$ python -q
>>> import numpy as np
>>> import numpy.linalg as la
>>> np.set_printoptions(precision=2, suppress=True, linewidth=120, floatmode="fixed")
>>> rnd = lambda a: np.round(a, 2) + 0
>>> s = 10 * 0.9 ** np.arange(7)
>>> rng = np.random.default_rng(2022)
>>> F = rng.normal(size=(15, 7)) * rng.permutation(s)
>>> print(rnd(F))
[[ 21.68  -7.59  15.15  -9.02   2.60  -0.51 -24.75]
 [ -2.97   5.33 -21.37  -8.50   0.52   3.11  16.68]
 [ -9.24  -1.89   3.62   6.02  -5.79  -7.08  20.26]
 [  6.61   4.14   1.27  -4.29  -5.81  -8.59  -8.62]
 [ -7.01   5.10  -8.21  -8.53   1.62   6.56   0.06]
 [  4.32 -10.39  -2.18  12.73   0.66   5.74  -6.51]
 [-11.10 -17.05  15.22  -6.41  -1.94   0.22  13.46]
 [  1.70 -12.88  -2.25   3.96   5.57 -10.65  14.63]
 [  4.81  15.01   1.97  -9.64   3.30  -0.71 -18.04]
 [-21.11  -2.72  -0.50  -2.49 -10.58   2.24  -9.73]
 [ -3.55   0.64  -1.56  -3.81  -4.03  -6.66  -3.15]
 [ -0.82  -2.48  -1.61  -2.91   1.96  -4.12  -5.98]
 [ -2.99   4.68  -0.60   6.18   3.71  -6.09  17.40]
 [ -6.23   1.20  12.21  -3.78   3.48  -0.18   2.79]
 [ -7.35 -13.80  -8.22  -1.93  -2.75  -2.65  13.59]]
>>> W2 = F[[14, 7]].astype(float)
>>> for _ in range(3):
...     lab = la.norm(F[:, None] - W2, axis=-1).argmin(axis=1)
...     W2 = np.array([F[lab == j].mean(axis=0) for j in range(2)])
... 
>>> print(lab)
[1 0 0 1 0 1 0 0 1 0 1 1 0 0 0]
>>> print(rnd(W2[1] - W2[0]))
[ 12.88   3.45   3.30  -1.10   0.46  -0.86 -21.08]
>>> print(np.bincount(lab))
[9 6]
>>> print(np.abs(W2[1] - W2[0]).argmax())
6
>>> gram = np.cov(F, rowvar=False)
>>> print(np.argsort(-F.std(axis=0).round(6), kind="stable"))
[6 0 2 1 3 5 4]
>>> print(gram.shape)
(7, 7)
>>> print(rnd(la.eigvalsh(gram)[::-1]))
[254.63 109.56  73.47  47.38  32.32  21.01   7.21]
>>> print(np.argwhere(np.triu(np.abs(np.corrcoef(F.T)) > 0.8, 1)))
[]
>>> print(rnd(np.corrcoef(F[:, 4], F[:, 3])[0, 1]))
-0.01
>>> print(rnd(np.median(F, axis=0)))
[-2.99 -1.89 -0.60 -3.78  0.66 -0.71  0.06]
>>> print(rnd(np.polyfit(F[:, 4], F[:, 3], 1)))
[-0.02 -2.17]
>>> Q, V = la.qr(F[:, :5])[0], la.qr(F[:, 5:])[0]
>>> s = la.svd(Q.T @ V, compute_uv=False)
>>> print(rnd(s))
[0.79 0.21]
>>> print((s > 0.9).sum())
0
>>> print(rnd(np.degrees(np.arccos(s.clip(0, 1)))))
[37.71 77.77]
>>> P = F @ la.solve(F.T @ F, F.T)
>>> print(la.matrix_rank(np.eye(15) - P))
8
>>> print(rnd(la.eigvalsh(P)))
[0.00 0.00 0.00 0.00 0.00 0.00 0.00 0.00 1.00 1.00 1.00 1.00 1.00 1.00 1.00]
>>> print(rnd(np.diag(P)))
[0.66 0.65 0.44 0.47 0.30 0.51 0.67 0.64 0.41 0.71 0.22 0.28 0.32 0.36 0.36]
>>> x = np.array([2, -3, 4, -5, -5, -1, -2])
>>> y = F @ x
>>> print(rnd(la.lstsq(F, y)[0]))
[ 2.00 -3.00  4.00 -5.00 -5.00 -1.00 -2.00]
>>> print(rnd(la.pinv(F) @ F))
[[1.00 0.00 0.00 0.00 0.00 0.00 0.00]
 [0.00 1.00 0.00 0.00 0.00 0.00 0.00]
 [0.00 0.00 1.00 0.00 0.00 0.00 0.00]
 [0.00 0.00 0.00 1.00 0.00 0.00 0.00]
 [0.00 0.00 0.00 0.00 1.00 0.00 0.00]
 [0.00 0.00 0.00 0.00 0.00 1.00 0.00]
 [0.00 0.00 0.00 0.00 0.00 0.00 1.00]]
>>> y = y + 0.3 * rng.normal(size=15)
>>> print(rnd(y))
[ 209.17 -103.54  -32.71   82.17  -34.05  -28.50  104.68  -33.16   40.51   47.09   36.50   20.27 -100.23   29.14
   -7.46]
>>> coef, *_ = la.lstsq(F, y)
>>> print(rnd(coef))
[ 1.99 -3.01  4.00 -5.01 -5.00 -0.99 -2.00]
>>> print(rnd(la.norm(y - F @ coef)))
1.05
>>> W0 = np.load("data.npy")
>>> print(W0)
[[1 0 1 0 1 0]
 [3 0 3 0 3 0]
 [4 1 4 1 4 1]
 [1 0 1 0 1 0]
 [3 0 3 0 3 0]
 [4 1 4 1 4 1]]
>>> r0, r1 = F[1], F[9]
>>> print(rnd(r0 @ r0))
854.29
>>> pr = (r0 @ r1) / (r0 @ r0) * r0
>>> print(rnd(pr))
[ 0.28 -0.50  2.02  0.80 -0.05 -0.29 -1.57]
>>> print(rnd(W0 @ la.pinv(W0) @ W0))
[[1.00 0.00 1.00 0.00 1.00 0.00]
 [3.00 0.00 3.00 0.00 3.00 0.00]
 [4.00 1.00 4.00 1.00 4.00 1.00]
 [1.00 0.00 1.00 0.00 1.00 0.00]
 [3.00 0.00 3.00 0.00 3.00 0.00]
 [4.00 1.00 4.00 1.00 4.00 1.00]]
>>> print(np.abs(np.diag(la.qr(W0)[1])) > 1e-9)
[ True  True False False False False]
>>> print(la.lstsq(W0[:-1].T, W0[-1])[2])
2
>>> print(rnd(np.trace(la.pinv(W0) @ W0)))
2.0
>>> A2 = W0 / np.sqrt((W0 ** 2).mean(axis=1, keepdims=True))
>>> print(la.matrix_rank(A2) == la.matrix_rank(W0))
True
>>> print(rnd(A2[1]))
[1.41 0.00 1.41 0.00 1.41 0.00]
>>> print(W0 - W0.mean(axis=1, keepdims=True))
[[ 0.50 -0.50  0.50 -0.50  0.50 -0.50]
 [ 1.50 -1.50  1.50 -1.50  1.50 -1.50]
 [ 1.50 -1.50  1.50 -1.50  1.50 -1.50]
 [ 0.50 -0.50  0.50 -0.50  0.50 -0.50]
 [ 1.50 -1.50  1.50 -1.50  1.50 -1.50]
 [ 1.50 -1.50  1.50 -1.50  1.50 -1.50]]
>>> print(rnd(la.norm(A2, axis=1)))
[2.45 2.45 2.45 2.45 2.45 2.45]
>>> print(rnd(la.norm(W0, 2) / la.norm(W0)))
0.99
>>> print(la.matrix_rank(W0, rtol=0.1))
2
>>> Uu, s, vt = la.svd(W0)
>>> print(np.argmax(s[:-1] / (s[1:] + 1e-6)) + 1)
2
>>> print(rnd(s))
[12.64  1.50  0.00  0.00  0.00  0.00]
>>> A2 = Uu[:, :2] @ np.diag(s[:2]) @ vt[:2]
>>> print(rnd(la.norm(W0 - A2, 2)), rnd(s[2]))
0.0 0.0
>>> print(rnd(la.norm(W0 - A2) / la.norm(W0)))
0.0
>>> arr = np.array([[-2, 0, 0, 0, 0, 0, 0],
...     [1, 2, 0, 0, 0, 0, 0],
...     [-2, 1, 0, 0, 0, 0, 0],
...     [3, 1, 3, 3, 0, 0, 0],
...     [-2, -3, 3, -1, -3, 0, 0],
...     [1, -2, -2, -1, -1, -1, 0],
...     [1, -3, 0, 3, 0, 1, -1]])
>>> print(arr)
[[-2  0  0  0  0  0  0]
 [ 1  2  0  0  0  0  0]
 [-2  1  0  0  0  0  0]
 [ 3  1  3  3  0  0  0]
 [-2 -3  3 -1 -3  0  0]
 [ 1 -2 -2 -1 -1 -1  0]
 [ 1 -3  0  3  0  1 -1]]
>>> print(la.lstsq(arr[:-1].T, arr[-1])[2])
5
>>> print(rnd(arr @ la.pinv(arr) @ arr))
[[-2.00  0.00  0.00  0.00  0.00  0.00  0.00]
 [ 1.00  2.00  0.00  0.00  0.00  0.00  0.00]
 [-2.00  1.00  0.00  0.00  0.00  0.00  0.00]
 [ 3.00  1.00  3.00  3.00  0.00  0.00  0.00]
 [-2.00 -3.00  3.00 -1.00 -3.00  0.00  0.00]
 [ 1.00 -2.00 -2.00 -1.00 -1.00 -1.00  0.00]
 [ 1.00 -3.00  0.00  3.00  0.00  1.00 -1.00]]
>>> print(np.abs(np.diag(la.qr(arr)[1])) > 1e-9)
[ True  True  True  True  True  True False]
>>> print(np.trace(arr))
-2
>>> print(rnd(la.det(arr)))
0.0
>>> print(np.allclose(arr @ arr.T, arr.T @ arr))
False
>>> print(rnd(np.sort(np.abs(la.eigvals(arr)))))
[0.00 1.00 1.00 2.00 2.00 3.00 3.00]
>>> print(arr @ arr)
[[  4   0   0   0   0   0   0]
 [  0   4   0   0   0   0   0]
 [  5   2   0   0   0   0   0]
 [ -2   8   9   9   0   0   0]
 [ -2   5 -12   0   9   0   0]
 [ -2  -2  -4  -1   4   1   0]
 [  4  -2   7   5  -1  -2   1]]
>>> print(rnd(np.abs(la.eigvals(arr)).max()))
3.0
>>> print(la.matrix_power(arr, 2))
[[  4   0   0   0   0   0   0]
 [  0   4   0   0   0   0   0]
 [  5   2   0   0   0   0   0]
 [ -2   8   9   9   0   0   0]
 [ -2   5 -12   0   9   0   0]
 [ -2  -2  -4  -1   4   1   0]
 [  4  -2   7   5  -1  -2   1]]
>>> print((arr + arr.T) / 2)
[[-2.00  0.50 -1.00  1.50 -1.00  0.50  0.50]
 [ 0.50  2.00  0.50  0.50 -1.50 -1.00 -1.50]
 [-1.00  0.50  0.00  1.50  1.50 -1.00  0.00]
 [ 1.50  0.50  1.50  3.00 -0.50 -0.50  1.50]
 [-1.00 -1.50  1.50 -0.50 -3.00 -0.50  0.00]
 [ 0.50 -1.00 -1.00 -0.50 -0.50 -1.00  0.50]
 [ 0.50 -1.50  0.00  1.50  0.00  0.50 -1.00]]
